% python3 -q
>>> import numpy as np
>>> from numpy import linalg as LA
>>> np.set_printoptions(suppress=True, linewidth=140)
>>> def tidy(a):
...     return np.round(a, 4) + 0
... 
>>> m1 = np.loadtxt("test19.csv", delimiter=",")
>>> print(m1)
[[  0.9  -1.   -2.6  -0.6   1.2   0.3]
 [ -0.6  -0.8  -1.4   0.3   0.7   2. ]
 [  1.5  -0.5   1.3  -0.7  -0.7   0.7]
 [  0.6  -0.3   0.5   1.   -1.    0.1]
 [ -0.6  -0.8   2.    0.2   1.3   1.9]
 [  1.   11.    4.  -10.    0.  -16. ]
 [  1.    0.2  -0.6   1.6  -0.8   0.4]
 [ -1.4   1.1   0.4   0.3   0.4   0.1]
 [  0.4  -1.    1.   -0.8   1.4  -0.9]
 [  0.4  -0.5   0.    0.4   0.8   0. ]
 [ -1.3   0.6  -1.    0.9  -1.4  -1.1]
 [ -1.2  -0.4  -0.6   0.    0.4   0.1]]
>>> Xs = m1 - m1.mean(axis=0)
>>> Uu, sigma, VT = LA.svd(Xs, full_matrices=False)
>>> np.abs(Uu[:, 0]).argmax()
np.int64(5)
>>> tidy(sigma ** 2 / (sigma ** 2).sum())
array([0.9063, 0.0354, 0.0277, 0.0215, 0.0055, 0.0036])
>>> print(tidy(sigma))
[21.9487  4.3389  3.8377  3.3773  1.7143  1.3912]
>>> np.searchsorted(np.cumsum(sigma ** 2) / (sigma ** 2).sum(), 0.9) + 1
np.int64(1)
>>> G = np.cov(m1, rowvar=False)
>>> tidy(np.polyfit(m1[:, 5], m1[:, 3], 1))
array([0.604 , 0.0075])
>>> print(tidy(m1.std(axis=0)))
[0.9793 3.1863 1.653  2.9109 0.9215 4.597 ]
>>> tidy(LA.eigvalsh(G)[::-1])
array([43.7949,  1.7114,  1.3389,  1.0369,  0.2672,  0.176 ])
>>> np.argwhere(np.triu(np.abs(np.corrcoef(m1.T)) > 0.8, 1))
array([[1, 3],
       [1, 5],
       [3, 5]])
>>> F = np.load("m.npy")
>>> F
array([[ 0,  0,  0,  0,  0],
       [ 2,  0,  0,  0,  0],
       [ 0,  0,  3,  0,  0],
       [ 0,  0,  0, -3,  0],
       [ 0,  0,  0,  0, -3]])
>>> B = np.array([[1, -3, -2], [-3, 3, 3]])
>>> C = np.kron(B, F)
>>> C
array([[ 0,  0,  0,  0,  0,  0,  0,  0,  0,  0,  0,  0,  0,  0,  0],
       [ 2,  0,  0,  0,  0, -6,  0,  0,  0,  0, -4,  0,  0,  0,  0],
       [ 0,  0,  3,  0,  0,  0,  0, -9,  0,  0,  0,  0, -6,  0,  0],
       [ 0,  0,  0, -3,  0,  0,  0,  0,  9,  0,  0,  0,  0,  6,  0],
       [ 0,  0,  0,  0, -3,  0,  0,  0,  0,  9,  0,  0,  0,  0,  6],
       [ 0,  0,  0,  0,  0,  0,  0,  0,  0,  0,  0,  0,  0,  0,  0],
       [-6,  0,  0,  0,  0,  6,  0,  0,  0,  0,  6,  0,  0,  0,  0],
       [ 0,  0, -9,  0,  0,  0,  0,  9,  0,  0,  0,  0,  9,  0,  0],
       [ 0,  0,  0,  9,  0,  0,  0,  0, -9,  0,  0,  0,  0, -9,  0],
       [ 0,  0,  0,  0,  9,  0,  0,  0,  0, -9,  0,  0,  0,  0, -9]])
>>> C.shape
(10, 15)
>>> tidy(LA.norm(C, 2)), tidy(LA.norm(B, 2) * LA.norm(F, 2))
(np.float64(18.8875), np.float64(18.8875))
>>> Uu, sigma, VT = LA.svd(F)
>>> evecs = VT[:(sigma > 1e-8).sum()]
>>> rng = np.random.default_rng(67242)
>>> x0 = F[1] + 3 * F[2] + rng.integers(2) * np.eye(5)[1]
>>> x0
array([2., 1., 9., 0., 0.])
>>> np.allclose(evecs.T @ evecs @ x0, x0)
False
>>> np.diag(evecs.T @ evecs)
array([1., 0., 1., 1., 1.])
>>> print(evecs.T @ evecs)
[[1. 0. 0. 0. 0.]
 [0. 0. 0. 0. 0.]
 [0. 0. 1. 0. 0.]
 [0. 0. 0. 1. 0.]
 [0. 0. 0. 0. 1.]]
>>> lab = rng.permutation(5)
>>> print(lab)
[4 3 2 0 1]
>>> B = F[lab][:, lab]
>>> np.trace(B)
np.int64(-3)
>>> B
array([[-3,  0,  0,  0,  0],
       [ 0, -3,  0,  0,  0],
       [ 0,  0,  3,  0,  0],
       [ 0,  0,  0,  0,  0],
       [ 0,  0,  0,  2,  0]])
>>> print(tidy(LA.det(B)), tidy(LA.det(F[lab])))
0.0 0.0
>>> np.diag(B)
array([-3, -3,  3,  0,  0])
>>> K = np.load("x.npy")
>>> print(K)
[[ 2 -1 -1  3  1  2 -4  3  0]
 [-1  3 -2  1  3 -1  1  1 -2]
 [-1 -2  5 -5 -4 -5  4 -5 -2]
 [ 3  1 -5 10  8  5 -8 10  4]
 [ 1  3 -4  8  9  1 -4  8  2]
 [ 2 -1 -5  5  1 10 -6  5  8]
 [-4  1  4 -8 -4 -6  9 -8 -2]
 [ 3  1 -5 10  8  5 -8 10  4]
 [ 0 -2 -2  4  2  8 -2  4 16]]
>>> w, evecs = LA.eigh(K)
>>> x0 = np.array([0, 1, 2, 0, 1, 2, 3, 0, 3])
>>> x0 @ K @ x0
np.int64(233)
>>> tidy(x0 @ K @ x0 / (x0 @ x0)), tidy(w[0]), tidy(w[-1])
(np.float64(8.3214), np.float64(0.0), np.float64(42.7255))
>>> tidy(evecs * np.abs(w) @ evecs.T)
array([[ 2., -1., -1.,  3.,  1.,  2., -4.,  3.,  0.],
       [-1.,  3., -2.,  1.,  3., -1.,  1.,  1., -2.],
       [-1., -2.,  5., -5., -4., -5.,  4., -5., -2.],
       [ 3.,  1., -5., 10.,  8.,  5., -8., 10.,  4.],
       [ 1.,  3., -4.,  8.,  9.,  1., -4.,  8.,  2.],
       [ 2., -1., -5.,  5.,  1., 10., -6.,  5.,  8.],
       [-4.,  1.,  4., -8., -4., -6.,  9., -8., -2.],
       [ 3.,  1., -5., 10.,  8.,  5., -8., 10.,  4.],
       [ 0., -2., -2.,  4.,  2.,  8., -2.,  4., 16.]])
>>> w, evecs = LA.eigh(K)
>>> w.sum(), np.trace(K)
(np.float64(74.0), np.int64(74))
>>> np.abs(evecs[:, -1]).round(6).argmax()
np.int64(3)
>>> tidy(evecs.T @ evecs)
array([[1., 0., 0., 0., 0., 0., 0., 0., 0.],
       [0., 1., 0., 0., 0., 0., 0., 0., 0.],
       [0., 0., 1., 0., 0., 0., 0., 0., 0.],
       [0., 0., 0., 1., 0., 0., 0., 0., 0.],
       [0., 0., 0., 0., 1., 0., 0., 0., 0.],
       [0., 0., 0., 0., 0., 1., 0., 0., 0.],
       [0., 0., 0., 0., 0., 0., 1., 0., 0.],
       [0., 0., 0., 0., 0., 0., 0., 1., 0.],
       [0., 0., 0., 0., 0., 0., 0., 0., 1.]])
>>> (w > 1e-8).sum(), (w < -1e-8).sum()
(np.int64(4), np.int64(0))
>>> tidy(LA.eigvalsh(K @ K))
array([   0.    ,    0.    ,    0.    ,    0.    ,    0.    ,   26.346 ,   79.5299,  296.6566, 1825.4675])
>>> tidy(LA.svd(K, compute_uv=False))
array([42.7255, 17.2237,  8.918 ,  5.1328,  0.    ,  0.    ,  0.    ,  0.    ,  0.    ])
>>> print(np.unique(w.round(6) + 0, return_counts=True)[1])
[5 1 1 1 1]
>>> tidy(np.abs(evecs[:, -1]))
array([0.1374, 0.024 , 0.2668, 0.4631, 0.3324, 0.348 , 0.3869, 0.4631, 0.3148])
>>> B = K / LA.norm(K, axis=1, keepdims=True)
>>> G = B @ B.T
>>> tidy(LA.norm(B, axis=1))
array([1., 1., 1., 1., 1., 1., 1., 1., 1.])
>>> K @ K
array([[  45,    0,  -65,  120,   78,   85, -113,  120,   54],
       [   0,   31,  -24,   33,   50,  -14,  -10,   33,  -30],
       [ -65,  -24,  141, -227, -168, -169,  188, -227, -134],
       [ 120,   33, -227,  404,  303,  268, -333,  404,  224],
       [  78,   50, -168,  303,  256,  158, -227,  303,  132],
       [  85,  -14, -169,  268,  158,  281, -243,  268,  274],
       [-113,  -10,  188, -333, -227, -243,  298, -333, -180],
       [ 120,   33, -227,  404,  303,  268, -333,  404,  224],
       [  54,  -30, -134,  224,  132,  274, -180,  224,  368]])
>>> print((K + K.T) / 2)
[[ 2. -1. -1.  3.  1.  2. -4.  3.  0.]
 [-1.  3. -2.  1.  3. -1.  1.  1. -2.]
 [-1. -2.  5. -5. -4. -5.  4. -5. -2.]
 [ 3.  1. -5. 10.  8.  5. -8. 10.  4.]
 [ 1.  3. -4.  8.  9.  1. -4.  8.  2.]
 [ 2. -1. -5.  5.  1. 10. -6.  5.  8.]
 [-4.  1.  4. -8. -4. -6.  9. -8. -2.]
 [ 3.  1. -5. 10.  8.  5. -8. 10.  4.]
 [ 0. -2. -2.  4.  2.  8. -2.  4. 16.]]
>>> tidy(np.abs(LA.eigvals(K)).max())
np.float64(42.7255)
